% python3 -q
>>> import numpy as np
>>> np.set_printoptions(suppress=True, linewidth=100)
>>> def tidy(a):
...     return np.round(a, 2) + 0
... 
>>> K = np.loadtxt("data.csv", delimiter=",")
>>> K
array([[ 1., -1.,  1., -1., -1.,  1., -1.,  1.],
       [ 1., -1., -1.,  1., -1.,  1.,  1., -1.],
       [ 1., -1., -1.,  1.,  1., -1., -1.,  1.],
       [ 1.,  1.,  1.,  1., -1., -1., -1., -1.],
       [ 1., -1.,  1., -1.,  1., -1.,  1., -1.],
       [ 1.,  1.,  1.,  1.,  1.,  1.,  1.,  1.],
       [ 1.,  1., -1., -1., -1., -1.,  1.,  1.],
       [ 1.,  1., -1., -1.,  1.,  1., -1., -1.]])
>>> Q, vecs = np.linalg.qr(K[:, :2])[0], np.linalg.qr(K[:, 2:])[0]
>>> s = np.linalg.svd(Q.T @ vecs, compute_uv=False)
>>> tidy(np.degrees(np.arccos(s.clip(0, 1))))
array([90., 90.])
>>> other = K / np.sqrt((K ** 2).mean(axis=1, keepdims=True))
>>> tidy(np.linalg.norm(other, axis=1))
array([2.83, 2.83, 2.83, 2.83, 2.83, 2.83, 2.83, 2.83])
>>> np.linalg.matrix_rank(K - K.mean(axis=1, keepdims=True))
np.int64(7)
>>> np.linalg.matrix_rank(other) == np.linalg.matrix_rank(K)
np.True_
>>> w1 = np.array([[1, 0, 0, 1],
...     [2, 1, 2, 0],
...     [2, 0, 1, 0],
...     [1, 0, 1, 0],
...     [2, 0, 0, 1],
...     [0, 0, 2, 1],
...     [2, 2, 0, 0],
...     [2, 0, 0, 0]])
>>> b = np.array([2, 3, 0, 1])
>>> H = np.maximum(K @ w1 + b, 0)
>>> print((H > 0).astype(int))
[[0 0 0 1]
 [0 1 0 1]
 [1 0 0 1]
 [1 1 1 0]
 [1 1 0 1]
 [1 1 1 1]
 [1 1 0 0]
 [0 1 1 1]]
>>> np.linalg.matrix_rank(H)
np.int64(4)
>>> print(H)
[[ 0.  0.  0.  2.]
 [ 0.  4.  0.  2.]
 [ 2.  0.  0.  2.]
 [ 2.  2.  2.  0.]
 [ 4.  4.  0.  2.]
 [14.  6.  6.  4.]
 [ 4.  6.  0.  0.]
 [ 0.  2.  2.  4.]]
>>> basis = np.array([[1, 8], [7, 3], [2, 8], [3, 4]])
>>> print(H @ basis)
[[  6.   8.]
 [ 34.  20.]
 [  8.  24.]
 [ 20.  38.]
 [ 38.  52.]
 [ 80. 194.]
 [ 46.  50.]
 [ 30.  38.]]
>>> (H @ basis).round(6).argmax(axis=1)
array([1, 0, 1, 1, 1, 1, 1, 1])
